$ python3 -q
>>> import numpy as np
>>> from numpy import linalg as LA
>>> np.set_printoptions(precision=2, suppress=True, linewidth=140)
>>> q, _ = LA.qr(np.array([[0.8, -2.0, -0.8, -2.4],
...     [-1.9, 1.1, -1.6, 0.1],
...     [0.7, 0.4, 0.7, 1.0],
...     [-2.8, -0.5, 0.5, -0.3]]))
>>> vecs, _ = LA.qr(np.array([[0.1, 0.5, -0.6, 0.0],
...     [-0.1, -0.2, -1.4, -0.5],
...     [0.7, -0.3, 0.2, -0.5],
...     [0.7, 1.0, 1.5, 0.0]]))
>>> sigma = 20 * 0.5 ** np.arange(4)
>>> data = q[:, :4] * sigma @ vecs[:4]
>>> data
array([[ -1.38,  -2.73,  -8.51,  -3.19],
       [ -2.74,   1.31,  10.06,  -5.44],
       [  3.29,  -2.29,  -0.82,   3.36],
       [ -0.24,   8.65,   6.83, -12.23]])
>>> rng = np.random.default_rng(538220)
>>> other = data + rng.integers(-2, 3, (4, 1)) @ rng.integers(-2, 3, (1, 4))
>>> other
array([[  0.62,  -0.73,  -8.51,  -1.19],
       [ -4.74,  -0.69,  10.06,  -7.44],
       [  1.29,  -4.29,  -0.82,   1.36],
       [  0.76,   9.65,   6.83, -11.23]])
>>> np.abs(other - data).sum(axis=1)
array([6., 6., 6., 3.])
>>> np.round(LA.svd(other - data, compute_uv=False), 2) + 0
array([6.24, 0.  , 0.  , 0.  ])
>>> LA.matrix_rank(other - data, tol=1e-8)
np.int64(1)
>>> th = np.radians(180)
>>> R = np.eye(4)
>>> R[0, 0] = R[1, 1] = np.cos(th)
>>> R[0, 1], R[1, 0] = -np.sin(th), np.sin(th)
>>> R.round(2) + 0
array([[-1.,  0.,  0.,  0.],
       [ 0., -1.,  0.,  0.],
       [ 0.,  0.,  1.,  0.],
       [ 0.,  0.,  0.,  1.]])
>>> other = data @ R.T
>>> np.round(LA.det(R), 2), np.trace(R)
(np.float64(1.0), np.float64(0.0))
>>> LA.svd(data, compute_uv=False), LA.svd(other, compute_uv=False)
(array([20. , 10. ,  5. ,  2.5]), array([20. , 10. ,  5. ,  2.5]))
>>> np.allclose(LA.norm(data, axis=1), LA.norm(other, axis=1))
True
>>> np.allclose(data @ data.T, other @ other.T)
True
>>> np.abs(other - data).max(axis=0)
array([ 6.58, 17.31,  0.  ,  0.  ])
>>> blk = np.stack([data, 2 * data, data[::-1]])
>>> (blk @ data.T).shape
(3, 4, 4)
>>> blk.shape
(3, 4, 4)
>>> LA.matrix_rank(blk)
array([4, 4, 4])
>>> np.einsum("bij,cij->bc", blk, blk)
array([[ 531.25, 1062.5 , -161.98],
       [1062.5 , 2125.  , -323.95],
       [-161.98, -323.95,  531.25]])
>>> LA.norm(blk, axis=(1, 2))
array([23.05, 46.1 , 23.05])
>>> vec = np.array([8, 0, 7, 9])
>>> LA.norm(data @ vec) <= LA.norm(data, 2) * LA.norm(vec) + 1e-9
np.True_
>>> (data @ vec).argmax()
np.int64(2)
>>> (data * vec).sum(axis=1)
array([-99.3 ,  -0.53,  50.84, -64.2 ])
>>> np.einsum("ij,j->i", data, vec)
array([-99.3 ,  -0.53,  50.84, -64.2 ])
>>> data - data[0]
array([[ 0.  ,  0.  ,  0.  ,  0.  ],
       [-1.37,  4.04, 18.57, -2.25],
       [ 4.67,  0.45,  7.69,  6.56],
       [ 1.13, 11.39, 15.34, -9.04]])
>>> LA.svd(data, compute_uv=False)
array([20. , 10. ,  5. ,  2.5])
>>> np.zeros(4, 4)
Traceback (most recent call last):
  File "<python-input-38>", line 1, in <module>
    np.zeros(4, 4)
    ~~~~~~~~^^^^^^
TypeError: Cannot interpret '4' as a data type
>>> np.diff(data, axis=0)
array([[ -1.37,   4.04,  18.57,  -2.25],
       [  6.04,  -3.59, -10.88,   8.81],
       [ -3.53,  10.94,   7.65, -15.59]])
>>> data.mean(axis=0)
array([-0.27,  1.24,  1.89, -4.38])
>>> A = np.loadtxt("run11.csv", delimiter=",")
>>> A
array([[5., 6., 8., 8.],
       [6., 2., 8., 3.],
       [3., 8., 4., 6.]])
>>> r0, g = A[1], A[0]
>>> r0 @ g
np.float64(130.0)
>>> pr = (r0 @ g) / (r0 @ r0) * r0
>>> LA.matrix_rank(np.outer(r0, g))
np.int64(1)
>>> (g - pr) @ r0
np.float64(0.0)
>>> K = np.cumsum(np.array([[-1, -1, -3],
...     [-3, 2, -2],
...     [1, -1, 2],
...     [3, -1, -3],
...     [-1, 1, -1],
...     [0, 0, 1],
...     [2, -1, 1],
...     [3, -2, 1],
...     [2, -2, 2],
...     [0, 1, 3],
...     [3, 0, -2],
...     [-1, 3, -2],
...     [2, -3, 0],
...     [-2, -2, -3],
...     [-1, 0, 2],
...     [0, -2, -2],
...     [1, 3, -3],
...     [0, 2, -3],
...     [1, 1, 2],
...     [3, 2, -2],
...     [3, 2, -2]]), axis=0)
>>> K
array([[ -1,  -1,  -3],
       [ -4,   1,  -5],
       [ -3,   0,  -3],
       [  0,  -1,  -6],
       [ -1,   0,  -7],
       [ -1,   0,  -6],
       [  1,  -1,  -5],
       [  4,  -3,  -4],
       [  6,  -5,  -2],
       [  6,  -4,   1],
       [  9,  -4,  -1],
       [  8,  -1,  -3],
       [ 10,  -4,  -3],
       [  8,  -6,  -6],
       [  7,  -6,  -4],
       [  7,  -8,  -6],
       [  8,  -5,  -9],
       [  8,  -3, -12],
       [  9,  -2, -10],
       [ 12,   0, -12],
       [ 15,   2, -14]])
>>> idx = rng.permutation(4)
>>> other = data[:, idx] * rng.choice([-1, 1], 4)
>>> other
array([[ -3.19,  -1.38,  -8.51,   2.73],
       [ -5.44,  -2.74,  10.06,  -1.31],
       [  3.36,   3.29,  -0.82,   2.29],
       [-12.23,  -0.24,   6.83,  -8.65]])
>>> Uu, _, Vh = LA.svd(data.T @ other)
>>> np.round(Uu @ Vh, 2) + 0
array([[ 0.,  1.,  0.,  0.],
       [ 0.,  0.,  0., -1.],
       [ 0.,  0.,  1.,  0.],
       [ 1.,  0.,  0.,  0.]])
>>> Xc = K - K.mean(axis=0)
>>> Uu, sigma, Vh = LA.svd(Xc, full_matrices=False)
>>> LA.matrix_rank(Xc)
np.int64(3)
>>> np.searchsorted(np.cumsum(sigma ** 2) / (sigma ** 2).sum(), 0.9) + 1
np.int64(2)
>>> np.abs(Uu[:, 0]).argmax()
np.int64(20)
>>> sigma ** 2 / (sigma ** 2).sum()
array([0.64, 0.29, 0.07])
